>>> import numpy as np
>>> np.set_printoptions(suppress=True, linewidth=140)
>>> E = np.load("test9.npy")
>>> E
array([[ 1, -1,  1],
       [ 1,  0,  0],
       [ 1,  1,  1],
       [ 1,  2,  4],
       [ 1,  3,  9],
       [ 1,  4, 16]])
>>> def softmax(z):
...     e = np.exp(z - z.max(axis=-1, keepdims=True))
...     return e / e.sum(axis=-1, keepdims=True)
... 
>>> print(np.round(softmax(10 * E[1]), 1) + 0)
[1. 0. 0.]
>>> S = E @ E.T / np.sqrt(3)
>>> np.round(softmax(S), 1) + 0
array([[0. , 0. , 0. , 0. , 0. , 1. ],
       [0.2, 0.2, 0.2, 0.2, 0.2, 0.2],
       [0. , 0. , 0. , 0. , 0. , 1. ],
       [0. , 0. , 0. , 0. , 0. , 1. ],
       [0. , 0. , 0. , 0. , 0. , 1. ],
       [0. , 0. , 0. , 0. , 0. , 1. ]])
>>> m1 = np.diag(np.array([1, 0, 0]))
>>> m1
array([[1, 0, 0],
       [0, 0, 0],
       [0, 0, 0]])
>>> print(np.round(np.sort(np.linalg.eigvals(m1)), 1))
[0. 0. 1.]
>>> np.linalg.matrix_rank(m1 - m1[0, 0] * np.eye(3))
np.int64(2)
>>> print(np.prod(np.diag(m1)), round(float(np.linalg.det(m1)), 1))
0 0.0
>>> print(np.linalg.matrix_power(m1 - np.diag(np.diag(m1)), 3))
[[0 0 0]
 [0 0 0]
 [0 0 0]]
>>> ev, vecs = np.linalg.eigh(m1)
>>> ev.sum(), np.trace(m1)
(np.float64(1.0), np.int64(1))
>>> print(vecs.T @ m1 @ vecs)
[[0. 0. 0.]
 [0. 0. 0.]
 [0. 0. 1.]]
>>> vecs @ np.diag(ev) @ vecs.T
array([[1., 0., 0.],
       [0., 0., 0.],
       [0., 0., 0.]])
>>> X = np.array([[1, 0, 0],
...     [3, 0, -1],
...     [2, 3, -1],
...     [-1, -1, -3],
...     [-1, 2, 0],
...     [1, 3, -1]])
>>> X[-1] = X[0] + -3 * X[1]
>>> X
array([[ 1,  0,  0],
       [ 3,  0, -1],
       [ 2,  3, -1],
       [-1, -1, -3],
       [-1,  2,  0],
       [-8,  0,  3]])
>>> np.argsort(-np.linalg.norm(E, axis=0).round(6), kind="stable")[:3]
array([2, 1, 0])
>>> np.linalg.matrix_rank(E, rtol=0.1)
np.int64(1)
>>> print(np.round(np.abs(np.linalg.svd(E)[2][-1]), 1))
[0.6 0.8 0.2]
>>> x0 = np.array([2, 1, -2])
>>> target = X @ x0
>>> print(np.round(np.linalg.solve(X.T @ X, X.T @ target), 1))
[ 2.  1. -2.]
>>> np.round(np.linalg.lstsq(X, target)[0], 1)
array([ 2.,  1., -2.])
>>> rng = np.random.default_rng(497)
>>> target = target + 0.1 * rng.normal(size=6)
>>> target.round(1)
array([  2.2,   8. ,   9.1,   3. ,  -0.1, -21.9])
>>> coef, *_ = np.linalg.lstsq(X, target)
>>> round(np.linalg.norm(target - X @ coef), 1)
np.float64(0.2)
>>> print(np.round(X.T @ (target - X @ coef), 1) + 0)
[0. 0. 0.]
>>> data = np.array([[5, 5, 5, 5], [5, 10, 10, 10], [5, 10, 15, 15], [5, 10, 15, 20]])
>>> ev, vecs = np.linalg.eigh(data)
>>> np.round(np.linalg.eigvalsh(data + 2 * np.eye(4)), 1)
array([ 3.4,  4.1,  7. , 43.5])
>>> np.round(np.linalg.svd(data, compute_uv=False), 1)
array([41.5,  5. ,  2.1,  1.4])
>>> round(ev.sum(), 1), np.trace(data)
(np.float64(50.0), np.int64(50))
>>> np.round(vecs.T @ vecs, 1) + 0
array([[1., 0., 0., 0.],
       [0., 1., 0., 0.],
       [0., 0., 1., 0.],
       [0., 0., 0., 1.]])
>>> np.round(vecs @ np.diag(ev) @ vecs.T, 1)
array([[ 5.,  5.,  5.,  5.],
       [ 5., 10., 10., 10.],
       [ 5., 10., 15., 15.],
       [ 5., 10., 15., 20.]])
>>> (ev > 1e-8).sum(), (ev < -1e-8).sum()
(np.int64(4), np.int64(0))
>>> np.round(np.abs(vecs[:, -1]), 1)
array([0.2, 0.4, 0.6, 0.7])
>>> ev.round(1)
array([ 1.4,  2.1,  5. , 41.5])
>>> cent = np.array([[2, 6, -1]])
>>> feats = rng.normal(size=(16, 1)) @ cent + np.array([-5, 1, -9])
>>> feats.round(1)
array([[ -3.4,   5.7,  -9.8],
       [ -0.1,  15.6, -11.4],
       [ -4.2,   3.5,  -9.4],
       [ -2.7,   8. , -10.2],
       [ -2.6,   8.3, -10.2],
       [ -5. ,   1.1,  -9. ],
       [ -4.8,   1.7,  -9.1],
       [ -3.7,   4.8,  -9.6],
       [ -3.5,   5.6,  -9.8],
       [ -5.2,   0.3,  -8.9],
       [ -8.1,  -8.4,  -7.4],
       [ -2.9,   7.2, -10. ],
       [ -6.2,  -2.7,  -8.4],
       [ -3.8,   4.5,  -9.6],
       [ -7. ,  -5.1,  -8. ],
       [ -3.3,   6.1,  -9.8]])
>>> Xs = feats - feats.mean(axis=0)
>>> left, sigma, VT = np.linalg.svd(Xs, full_matrices=False)
>>> np.round((sigma ** 2).sum() ** 2 / (sigma ** 4).sum(), 1)
np.float64(1.0)
>>> np.searchsorted(np.cumsum(sigma ** 2) / (sigma ** 2).sum(), 0.9) + 1
np.int64(1)
>>> sigma.round(1) + 0
array([23.8,  0. ,  0. ])
>>> np.linalg.matrix_rank(Xs)
np.int64(1)
>>> print(np.round(VT[0] * np.sign(VT[0, np.abs(VT[0]).argmax()]), 1))
[ 0.3  0.9 -0.2]
>>> left, sigma, VT = np.linalg.svd(feats)
>>> vecs = VT[:(sigma > 1e-8).sum()]
>>> x0 = feats[7] + 3 * feats[9] + rng.integers(2) * np.eye(3)[0]
>>> print(x0.round(1))
[-19.4   5.7 -36.3]
>>> np.linalg.matrix_rank(np.vstack([feats, x0]))
np.int64(2)
>>> np.round(np.linalg.norm(x0 - vecs.T @ vecs @ x0), 1)
np.float64(0.0)
>>> J = np.array([[1, 3, 3, 3, 1],
...     [3, 3, 0, 0, 1],
...     [2, 3, 2, 3, 1],
...     [1, 1, 3, 3, 2],
...     [0, 3, 3, 2, 1],
...     [0, 0, 2, 3, 1]])
>>> x0 = np.array([-1, -2, -1, -1, 1])
>>> target = J @ x0
>>> print(np.round(np.linalg.solve(J.T @ J, J.T @ target), 1))
[-1. -2. -1. -1.  1.]
>>> target
array([-12,  -8, -12,  -7, -10,  -4])
>>> target = target + 0.1 * rng.normal(size=6)
>>> target.round(1)
array([-11.8,  -8.1, -12.1,  -6.9, -10. ,  -4. ])
>>> coef, *_ = np.linalg.lstsq(J, target)
>>> [round(float(np.linalg.norm(np.linalg.solve(J.T @ J + lam * np.eye(5), J.T @ target))), 2) for lam in (0, 1, 10, 100)]
[2.72, 2.46, 2.05, 1.12]
>>> z = rng.permutation(5)
>>> Y = J[:, z] * rng.choice([-1, 1], 5)
>>> Y
array([[ 1,  3,  1, -3,  3],
       [ 3,  0,  1, -3,  0],
       [ 2,  2,  1, -3,  3],
       [ 1,  3,  2, -1,  3],
       [ 0,  3,  1, -3,  2],
       [ 0,  2,  1,  0,  3]])
>>> left, _, VT = np.linalg.svd(J.T @ Y)
>>> np.round(np.linalg.lstsq(J, Y)[0], 1) + 0
array([[ 1.,  0.,  0.,  0.,  0.],
       [ 0.,  0.,  0., -1.,  0.],
       [ 0.,  1.,  0.,  0.,  0.],
       [ 0.,  0.,  0.,  0.,  1.],
       [ 0.,  0.,  1.,  0.,  0.]])
>>> x0 = np.array([-2, 3, -4, -4, 4])
>>> h1 = np.maximum(J @ x0, 0)
>>> J * (h1 > 1e-9)[:, None]
array([[0, 0, 0, 0, 0],
       [3, 3, 0, 0, 1],
       [0, 0, 0, 0, 0],
       [0, 0, 0, 0, 0],
       [0, 0, 0, 0, 0],
       [0, 0, 0, 0, 0]])
>>> print(h1)
[0 7 0 0 0 0]
>>> J.T @ h1
array([21, 21,  0,  0,  7])
>>> F = np.loadtxt("data.csv", delimiter=",")
>>> F
array([[ 2.,  0.,  0.],
       [-2.,  2.,  0.],
       [ 0.,  3.,  0.]])
>>> print(np.round(softmax(J[2]), 1) + 0)
[0.1 0.3 0.1 0.3 0. ]
>>> np.round(softmax(J[2] + -3), 1) + 0
array([0.1, 0.3, 0.1, 0.3, 0. ])
>>> S = J @ J.T / np.sqrt(5)
>>> softmax(S).round(6).argmax(axis=1)
array([0, 1, 0, 0, 0, 3])
>>> np.round(softmax(S + np.triu(np.full(S.shape, -np.inf), 1)), 1) + 0
array([[1. , 0. , 0. , 0. , 0. , 0. ],
       [0.1, 0.9, 0. , 0. , 0. , 0. ],
       [0.5, 0. , 0.5, 0. , 0. , 0. ],
       [0.4, 0. , 0.2, 0.4, 0. , 0. ],
       [0.6, 0. , 0.1, 0.1, 0.2, 0. ],
       [0.3, 0. , 0.1, 0.4, 0.1, 0.1]])
